$ python -q
>>> import numpy as np
>>> np.set_printoptions(precision=4, suppress=True, linewidth=140)
>>> m1 = np.loadtxt("dump.csv", delimiter=",")
>>> m1
array([[2., 5., 2., 5.],
       [3., 4., 3., 4.],
       [2., 5., 2., 5.],
       [3., 4., 3., 4.]])
>>> # row 2 repeats row 0
>>> print(np.kron(np.eye(2, dtype=int), m1))
[[2. 5. 2. 5. 0. 0. 0. 0.]
 [3. 4. 3. 4. 0. 0. 0. 0.]
 [2. 5. 2. 5. 0. 0. 0. 0.]
 [3. 4. 3. 4. 0. 0. 0. 0.]
 [0. 0. 0. 0. 2. 5. 2. 5.]
 [0. 0. 0. 0. 3. 4. 3. 4.]
 [0. 0. 0. 0. 2. 5. 2. 5.]
 [0. 0. 0. 0. 3. 4. 3. 4.]]
>>> print(round(np.linalg.eigvals(m1).sum().real, 4))
12.0
>>> np.round(np.linalg.eigvals(m1), 4) + 0
array([14., -2.,  0.,  0.])
>>> print(round(np.linalg.det(2 * m1), 4), np.round(np.linalg.det(m1), 4))
0.0 0.0
>>> round(float(np.linalg.det(m1[::-1])), 4)
0.0
>>> print(np.linalg.cond(m1) > 100)
True
>>> hat = np.triu(np.array([[2, -1, 3, -1], [0, -1, -1, -2], [1, 3, -2, 2], [-2, 1, -3, -2]]), 1) + np.eye(4)
>>> out = hat @ m1 @ np.linalg.inv(hat)
>>> np.round(np.poly(out), 4) + 0
array([  1., -12., -28.,   0.,   0.])
>>> round(np.linalg.det(out), 4)
np.float64(0.0)
>>> hat @ m1 - m1 @ hat
array([[  0.,   9.,  -1.,  15.],
       [ -8., -10., -13.,  -8.],
       [  6.,  10.,   5.,  16.],
       [  0.,   3.,  -5.,   5.]])
>>> np.linalg.matrix_rank(out)
np.int64(2)
>>> out = m1[0, 0] * m1[1:] - np.outer(m1[1:, 0], m1[0])
>>> out
array([[ 0., -7.,  0., -7.],
       [ 0.,  0.,  0.,  0.],
       [ 0., -7.,  0., -7.]])
>>> np.flatnonzero(~out.round(6).any(axis=1))
array([1])
>>> m1[:, 0] / m1[0, 0]
array([1. , 1.5, 1. , 1.5])
>>> mat = np.array([[2, 3, 2], [3, 4, 2], [2, 2, 2]])
>>> vals, evecs = np.linalg.eigh(mat)
>>> x = np.array([1, 3, 1])
>>> evecs * np.abs(vals) @ evecs.T
array([[2.4781, 2.7655, 1.792 ],
       [2.7655, 4.115 , 2.102 ],
       [1.792 , 2.102 , 2.0905]])
>>> print(np.linalg.eigvalsh(mat[1:, 1:]))
[0.7639 5.2361]
>>> np.round(x @ mat @ x / (x @ x), 4), round(vals[0], 4), np.round(vals[-1], 4)
(np.float64(6.7273), np.float64(-0.3418), np.float64(7.5687))
>>> np.abs(mat).sum(axis=1).max(), round(float(np.abs(vals).max()), 4)
(np.int64(9), 7.5687)
>>> U, s = np.linalg.svd(mat)
Traceback (most recent call last):
  File "<python-input-28>", line 1, in <module>
    U, s = np.linalg.svd(mat)
    ^^^^
ValueError: too many values to unpack (expected 2)
>>> U, s, Vt = np.linalg.svd(mat, full_matrices=False)
>>> np.round(U.T @ mat @ Vt.T, 4) + 0
array([[7.5687, 0.    , 0.    ],
       [0.    , 0.7731, 0.    ],
       [0.    , 0.    , 0.3418]])
>>> np.round(U.T @ U, 4) + 0
array([[1., 0., 0.],
       [0., 1., 0.],
       [0., 0., 1.]])
>>> np.round(Vt @ Vt.T, 4) + 0
array([[1., 0., 0.],
       [0., 1., 0.],
       [0., 0., 1.]])
>>> np.abs(U[:, 0]).round(6).argmax()
np.int64(1)
>>> J = np.load("sample14.npy")
>>> J
array([[ 0.8798,  1.3294,  4.1475, -2.6989,  0.7592,  0.5606,  1.1853,  5.7536, -3.2033],
       [ 0.1383,  0.3155,  1.3944, -0.7764,  0.3277,  0.4669,  0.3689,  1.9051, -1.0476],
       [-0.1413, -0.6846,  4.168 , -0.4992, -0.0304,  2.3328,  2.1055,  3.4584, -3.0279],
       [-1.2038, -3.8876,  8.3272,  1.1556, -0.7381,  6.5678,  5.4521,  4.9553, -5.8386],
       [-2.0858, -4.9657,  4.2956,  3.9386, -1.6348,  6.1443,  3.9934, -0.7696, -2.8766],
       [-0.7444, -2.1648,  7.1939, -0.1174, -0.0788,  4.3252,  3.9297,  5.029 , -5.1221],
       [-0.1356, -0.9501,  4.1467, -0.5651, -0.0818,  2.426 ,  2.2379,  3.5629, -3.31  ],
       [-1.9901, -5.6582,  9.6172,  2.4607, -1.0599,  8.5005,  6.8661,  4.522 , -7.147 ],
       [-1.3491, -4.8382, 12.5176,  0.6517, -0.4488,  8.9991,  7.617 ,  8.4014, -9.137 ],
       [-2.0452, -5.1346,  4.2513,  3.7119, -1.3891,  6.0185,  4.0937, -0.8598, -2.7289],
       [-2.0486, -5.9674,  8.4062,  3.3932, -1.5035,  8.2928,  6.2631,  2.6579, -5.9168],
       [-2.1839, -6.7831, 12.6149,  2.7693, -1.2278, 10.7839,  8.5931,  6.2435, -8.888 ],
       [-2.839 , -6.7861,  5.6405,  5.1022, -1.8669,  8.0523,  5.6448, -1.1646, -3.5886],
       [-1.1849, -3.1257,  4.0879,  1.806 , -0.6549,  4.229 ,  3.0617,  1.3473, -2.9175],
       [-3.2219, -8.1979,  8.4076,  5.4971, -2.1242, 10.2639,  7.5796,  0.3744, -5.6113],
       [-2.836 , -6.6996,  5.6417,  5.3301, -2.0906,  8.0881,  5.5545, -1.2031, -3.576 ],
       [-2.1706, -5.0057,  4.1906,  3.8888, -1.4418,  6.0762,  4.2499, -0.876 , -2.8613]])
>>> hat = J @ np.linalg.solve(J.T @ J, J.T)
>>> np.round(np.trace(hat), 4)
np.float64(9.0)
>>> np.allclose(hat @ hat, hat)
True
>>> x = np.array([-2, -2, 0, 1, 1, 3, 0, 1, -2])
>>> (J @ x).argmax()
np.int64(11)
>>> J @ np.eye(9)[1]
array([ 1.3294,  0.3155, -0.6846, -3.8876, -4.9657, -2.1648, -0.9501, -5.6582, -4.8382, -5.1346, -5.9674, -6.7831, -6.7861, -3.1257,
       -8.1979, -6.6996, -5.0057])
>>> Q, evecs = np.linalg.qr(J[:, :1])[0], np.linalg.qr(J[:, 1:])[0]
>>> s = np.linalg.svd(Q.T @ evecs, compute_uv=False)
>>> np.degrees(np.arccos(s.clip(0, 1)))
array([2.2377])
>>> np.round(np.linalg.norm(Q @ Q.T - evecs @ evecs.T, 2), 4)
np.float64(1.0)
>>> out = np.array([[2, -1], [-1, -2]])
>>> C = np.array([[8, -8], [-5, -4]])
>>> feats = np.kron(out, C)
>>> feats
array([[ 16, -16,  -8,   8],
       [-10,  -8,   5,   4],
       [ -8,   8, -16,  16],
       [  5,   4,  10,   8]])
>>> x = np.array([6, 8, 5, 9])
>>> y = feats @ x
>>> y
array([  0, -63,  80, 184])
>>> np.linalg.solve(feats, y + feats[:, 0])
array([7., 8., 5., 9.])
>>> np.linalg.solve(feats.T, feats[1])
array([ 0.,  1., -0.,  0.])
>>> U, s, Vt = np.linalg.svd(m1)
>>> evecs = Vt[:(s > 1e-8).sum()]
>>> rng = np.random.default_rng(4399)
>>> x = m1[1] + 4 * m1[0] + rng.integers(2) * np.eye(4)[2]
>>> print(x)
[11. 24. 12. 24.]
>>> np.linalg.matrix_rank(np.vstack([m1, x]))
np.int64(3)
>>> print(np.allclose(evecs.T @ evecs @ x, x))
False
>>> T = np.stack([feats, 5 * feats, feats[::-1]])
>>> T.sum(axis=0)
array([[101, -92, -38,  56],
       [-68, -40,  14,  40],
       [-58,  40, -91, 100],
       [ 46,   8,  52,  56]])
>>> T.shape
(3, 4, 4)
>>> np.linalg.matrix_rank(T)
array([4, 4, 4])
>>> print(np.linalg.matrix_rank(T.reshape(3, -1)))
2
>>> W0 = np.array([[-3, 5, 2, -3, -5, 2],
...     [1, -5, 2, 0, -2, -2],
...     [4, -4, -3, 0, 1, -3],
...     [1, -5, 4, 0, 1, 1],
...     [-4, -5, 4, 5, 2, -2],
...     [-2, -4, -1, -2, 5, 4],
...     [-1, -2, 5, -3, 3, 2],
...     [5, 1, -4, 4, -4, -2],
...     [4, -2, 1, 1, 4, -3],
...     [1, -4, 2, -3, -4, 0]])
>>> W0[:, 4] = -3 * W0[:, 3]
>>> W0
array([[ -3,   5,   2,  -3,   9,   2],
       [  1,  -5,   2,   0,   0,  -2],
       [  4,  -4,  -3,   0,   0,  -3],
       [  1,  -5,   4,   0,   0,   1],
       [ -4,  -5,   4,   5, -15,  -2],
       [ -2,  -4,  -1,  -2,   6,   4],
       [ -1,  -2,   5,  -3,   9,   2],
       [  5,   1,  -4,   4, -12,  -2],
       [  4,  -2,   1,   1,  -3,  -3],
       [  1,  -4,   2,  -3,   9,   0]])
>>> r = np.linalg.matrix_rank(W0)
>>> print(r)
5
>>> ns = np.linalg.svd(W0)[2][r:].T
>>> print(np.linalg.matrix_rank(W0.T @ W0), np.linalg.matrix_rank(W0 @ W0.T))
5 5
>>> np.round(ns[:, 0] / ns[np.abs(ns[:, 0]).round(6).argmax(), 0], 4) + 0
array([0.    , 0.    , 0.    , 1.    , 0.3333, 0.    ])
>>> np.unique(W0.round(6), axis=0).shape
(10, 6)
>>> np.allclose(W0[:-1].T @ np.linalg.lstsq(W0[:-1].T, W0[-1])[0], W0[-1])
True
>>> np.linalg.lstsq(W0[:-1].T, W0[-1])[2]
np.int32(5)
>>> round(np.trace(np.linalg.pinv(W0) @ W0), 4)
np.float64(5.0)
>>> arr = np.load("m.npy")
>>> arr
array([[ 0.0769, -0.0769,  0.0769, -0.2308,  0.0769],
       [-0.0769,  0.0769, -0.0769,  0.2308, -0.0769],
       [ 0.0769, -0.0769,  0.0769, -0.2308,  0.0769],
       [-0.2308,  0.2308, -0.2308,  0.6923, -0.2308],
       [ 0.0769, -0.0769,  0.0769, -0.2308,  0.0769]])
>>> # rows 0 and 2 are equal
>>> U, s, Vt = np.linalg.svd(arr)
>>> evecs = Vt[:(s > 1e-8).sum()]
>>> x = arr[4] + 3 * arr[1] + rng.integers(2) * np.eye(5)[1]
>>> x
array([-0.1538,  1.1538, -0.1538,  0.4615, -0.1538])
>>> print(evecs.T @ evecs)
[[ 0.0769 -0.0769  0.0769 -0.2308  0.0769]
 [-0.0769  0.0769 -0.0769  0.2308 -0.0769]
 [ 0.0769 -0.0769  0.0769 -0.2308  0.0769]
 [-0.2308  0.2308 -0.2308  0.6923 -0.2308]
 [ 0.0769 -0.0769  0.0769 -0.2308  0.0769]]
>>> np.linalg.matrix_rank(np.vstack([arr, x]))
np.int64(2)
>>> print(np.diag(evecs.T @ evecs))
[0.0769 0.0769 0.0769 0.6923 0.0769]
>>> r = np.linalg.matrix_rank(arr)
>>> print(r)
1
>>> ns = np.linalg.svd(arr)[2][r:].T
>>> np.allclose(arr @ ns, 0)
True
>>> ns @ ns.T
array([[ 0.9231,  0.0769, -0.0769,  0.2308, -0.0769],
       [ 0.0769,  0.9231,  0.0769, -0.2308,  0.0769],
       [-0.0769,  0.0769,  0.9231,  0.2308, -0.0769],
       [ 0.2308, -0.2308,  0.2308,  0.3077,  0.2308],
       [-0.0769,  0.0769, -0.0769,  0.2308,  0.9231]])
>>> np.round(arr @ ns, 4) + 0
array([[0., 0., 0., 0.],
       [0., 0., 0., 0.],
       [0., 0., 0., 0.],
       [0., 0., 0., 0.],
       [0., 0., 0., 0.]])
>>> T = np.stack([arr, -2 * arr, arr[::-1]])
>>> np.linalg.matrix_rank(T.reshape(3, -1))
np.int64(2)
>>> np.linalg.norm(T, axis=(1, 2))
array([1., 2., 1.])
>>> np.round(np.linalg.det(T), 4) + 0
array([0., 0., 0.])
>>> np.einsum("bij,cij->bc", T, T)
array([[ 1.    , -2.    ,  0.6923],
       [-2.    ,  4.    , -1.3846],
       [ 0.6923, -1.3846,  1.    ]])
>>> print(T.sum(axis=0))
[[ 0.      0.      0.      0.      0.    ]
 [-0.1538  0.1538 -0.1538  0.4615 -0.1538]
 [ 0.      0.      0.      0.      0.    ]
 [ 0.1538 -0.1538  0.1538 -0.4615  0.1538]
 [ 0.      0.      0.      0.      0.    ]]
>>> vals, evecs = np.linalg.eig(feats)
>>> print(vals)
[-23.9657 -15.0215  23.9657  15.0215]
>>> print(np.sort(np.linalg.eigvals(np.linalg.inv(feats))))
[-0.0666 -0.0417  0.0417  0.0666]
>>> E = np.load("out19.npy")
>>> E
array([[-2.,  2., -2.,  0.,  0.,  0.,  0.,  0.,  0.],
       [ 3.,  0., -3.,  0.,  0.,  0.,  0.,  0.,  0.],
       [ 0., -2., -2.,  0.,  0.,  0.,  0.,  0.,  0.],
       [ 0.,  0.,  0.,  1.,  2.,  1.,  2.,  2.,  2.],
       [ 0.,  0.,  0.,  1.,  2.,  0.,  3.,  3.,  0.],
       [ 0.,  0.,  0.,  0.,  2.,  1.,  2.,  2.,  3.],
       [ 0.,  0.,  0.,  2.,  0.,  2.,  3.,  1.,  2.],
       [ 0.,  0.,  0.,  3.,  1.,  1.,  0.,  1.,  2.],
       [ 0.,  0.,  0.,  1.,  0.,  1.,  1.,  1.,  2.]])
>>> x = np.array([4, 2, -1, 1, 0, -2, -5, 3, 4])
>>> h = np.maximum(E @ x, 0)
>>> print(E.T @ h)
[ 45.   0. -45.  44.  30.  26.  23.  35.  58.]
>>> np.flatnonzero(h > 1e-9)
array([1, 3, 5, 7, 8])
>>> E[8] @ E[7]
np.float64(9.0)
>>> np.round(np.linalg.norm(E, 1), 4), round(float(np.linalg.norm(E, np.inf)), 4)
(np.float64(11.0), 10.0)
>>> round(float(np.linalg.norm(E, 2)), 4)
9.1866
>>> print(np.linalg.norm(E, axis=1))
[3.4641 4.2426 2.8284 4.2426 4.7958 4.6904 4.6904 4.     2.8284]
>>> print(np.round(np.linalg.norm(E) ** 2 / np.linalg.norm(E, 2) ** 2, 4))
1.7419
>>> X = np.load("test0.npy")
>>> print(X)
[[ 5  6  7  8  9 10 11 12 13 14]
 [15 16 17 18 19 20 21 22 23 24]
 [25 26 27 28 29 30 31 32 33 34]
 [35 36 37 38 39 40 41 42 43 44]
 [45 46 47 48 49 50 51 52 53 54]
 [55 56 57 58 59 60 61 62 63 64]
 [65 66 67 68 69 70 71 72 73 74]
 [75 76 77 78 79 80 81 82 83 84]]
>>> U, s, Vt = np.linalg.svd(X)
>>> np.argmax(s[:-1] / (s[1:] + 1e-6)) + 1
np.int64(2)
>>> out = U[:, :2] @ np.diag(s[:2]) @ Vt[:2]
>>> out
array([[ 5.,  6.,  7.,  8.,  9., 10., 11., 12., 13., 14.],
       [15., 16., 17., 18., 19., 20., 21., 22., 23., 24.],
       [25., 26., 27., 28., 29., 30., 31., 32., 33., 34.],
       [35., 36., 37., 38., 39., 40., 41., 42., 43., 44.],
       [45., 46., 47., 48., 49., 50., 51., 52., 53., 54.],
       [55., 56., 57., 58., 59., 60., 61., 62., 63., 64.],
       [65., 66., 67., 68., 69., 70., 71., 72., 73., 74.],
       [75., 76., 77., 78., 79., 80., 81., 82., 83., 84.]])
>>> np.linalg.matrix_rank(X, rtol=0.05)
np.int64(1)
>>> np.linalg.matrix_rank(out)
np.int64(2)
>>> round(float(np.abs(X - out).max()), 4)
0.0
>>> np.round(np.linalg.norm(X - out, 2), 4), round(float(s[2]), 4)
(np.float64(0.0), 0.0)
